$ ipython --no-banner

In [1]: import numpy as np

In [2]: np.set_printoptions(precision=1, suppress=True, linewidth=200)

In [3]: data = np.array([[-1.0, 1.0, 1.0], [1.0, -1.0, 1.0], [1.0, 1.0, -1.0]])

In [4]: data
Out[4]: 
array([[-1.,  1.,  1.],
       [ 1., -1.,  1.],
       [ 1.,  1., -1.]])

In [5]: # symmetric

In [6]: A2 = np.linalg.inv(data)

In [7]: np.linalg.inv(A2)
Out[7]: 
array([[-1.,  1.,  1.],
       [ 1., -1.,  1.],
       [ 1.,  1., -1.]])

In [8]: np.linalg.det(data) * A2
Out[8]: 
array([[-0.,  2.,  2.],
       [ 2.,  0.,  2.],
       [ 2.,  2.,  0.]])

In [9]: round(np.linalg.cond(data), 1)
Out[9]: np.float64(2.0)

In [10]: round(float(np.linalg.slogdet(data)[0]), 1)
Out[10]: 1.0

In [11]: A2
Out[11]: 
array([[-0. ,  0.5,  0.5],
       [ 0.5,  0. ,  0.5],
       [ 0.5,  0.5,  0. ]])

In [12]: x0 = np.array([-5, 3, -5])

In [13]: h1 = np.maximum(data @ x0, 0)

In [14]: np.flatnonzero(h1 > 1e-9)
Out[14]: array([0, 2])

In [15]: h1
Out[15]: array([3., 0., 3.])

In [16]: np.tanh(data @ x0)
Out[16]: array([ 1., -1.,  1.])

In [17]: f = np.array([1, -1])

In [18]: np.cross(data[1, :3], data[2, :3])
Out[18]: array([0., 2., 2.])

In [19]: np.correlate(data[1], data[2], "full")
Out[19]: array([-1.,  2., -1.,  0.,  1.])

In [20]: np.polyval(f, data[1])
Out[20]: array([ 0., -2.,  0.])

In [21]: np.array([np.convolve(row, f, "same") for row in data])
Out[21]: 
array([[-1.,  2.,  0.],
       [ 1., -2.,  2.],
       [ 1.,  0., -2.]])

In [22]: vals, evecs = np.linalg.eigh(data)

In [23]: x0 = np.array([1, 0, 0])

In [24]: evecs * np.maximum(vals, 0) @ evecs.T
Out[24]: 
array([[0.3, 0.3, 0.3],
       [0.3, 0.3, 0.3],
       [0.3, 0.3, 0.3]])

In [25]: hat = np.triu(np.array([[0, -1, 0], [2, 1, 1], [2, -2, -1]]), 1) + np.eye(3)

In [26]: A2 = hat @ data @ np.linalg.inv(hat)

In [27]: A2
Out[27]: 
array([[-2.,  0.,  0.],
       [ 2.,  2., -2.],
       [ 1.,  2., -3.]])

In [28]: np.linalg.matrix_rank(A2)
Out[28]: np.int64(3)

In [29]: np.poly(A2)
Out[29]: array([ 1.,  3.,  0., -4.])

In [30]: mat = -1 * np.eye(3) + np.eye(3, k=1)

In [31]: mat
Out[31]: 
array([[-1.,  1.,  0.],
       [ 0., -1.,  1.],
       [ 0.,  0., -1.]])

In [32]: vals, evecs = np.linalg.eig(mat)

In [33]: vals
Out[33]: array([-1., -1., -1.])

In [34]: mat @ evecs[:, 0] - vals[0] * evecs[:, 0]
Out[34]: array([0., 0., 0.])

In [35]: np.sort(np.linalg.eigvals(mat @ mat))
Out[35]: array([1., 1., 1.])

In [36]: np.allclose(mat, mat.T)
Out[36]: False

In [37]: (mat + mat.T) / 2
Out[37]: 
array([[-1. ,  0.5,  0. ],
       [ 0.5, -1. ,  0.5],
       [ 0. ,  0.5, -1. ]])

In [38]: round(float(np.abs(np.linalg.eigvals(mat)).max()), 1)
Out[38]: 1.0

In [39]: np.sort(np.abs(np.linalg.eigvals(mat)))
Out[39]: array([1., 1., 1.])

In [40]: round(np.linalg.det(mat), 1)
Out[40]: np.float64(-1.0)

In [41]: np.trace(mat)
Out[41]: np.float64(-3.0)

In [42]: arr = np.load("sample8.npy")

In [43]: arr.round(1) + 0
Out[43]: 
array([[ 0. ,  0.5,  0.8],
       [-0.7, -0.4,  0. ],
       [ 0.3,  0.6, -0.5],
       [ 0.7, -0.5,  0.3]])

In [44]: # columns are unit length and at right angles

In [45]: hat = np.triu(np.array([[4, 2, 3], [1, 1, 2], [1, 2, 3]]), 1) + np.eye(3)

In [46]: A2 = hat @ mat @ np.linalg.inv(hat)

In [47]: np.linalg.matrix_rank(A2)
Out[47]: np.int64(3)

In [48]: round(np.linalg.det(A2), 1)
Out[48]: np.float64(-1.0)

In [49]: np.poly(A2)
Out[49]: array([1., 3., 3., 1.])

In [50]: np.trace(A2), np.trace(mat)
Out[50]: (np.float64(-3.0), np.float64(-3.0))

In [51]: A2 = np.c_[arr[:, :1] @ np.array([[3]]), np.array([3, 2, 0, 0])]

In [52]: A2
Out[52]: 
array([[-0.1,  3. ],
       [-2. ,  2. ],
       [ 0.8,  0. ],
       [ 2. ,  0. ]])

In [53]: np.round(np.linalg.norm(A2 - arr @ np.linalg.lstsq(arr, A2)[0], axis=0), 1) + 0
Out[53]: array([0., 2.])

In [54]: np.linalg.matrix_rank(np.c_[arr, A2])
Out[54]: np.int64(4)

In [55]: np.linalg.matrix_rank(A2)
Out[55]: np.int64(2)

In [56]: np.linalg.norm(arr, axis=1)
Out[56]: array([1. , 0.8, 0.8, 0.9])

In [57]: np.round(np.linalg.norm(arr) ** 2 / np.linalg.norm(arr, 2) ** 2, 1)
Out[57]: np.float64(3.0)

In [58]: np.linalg.norm(arr, axis=0)
Out[58]: array([1., 1., 1.])

In [59]: round(float(np.linalg.norm(arr[1] - arr[2])), 1)
Out[59]: 1.4
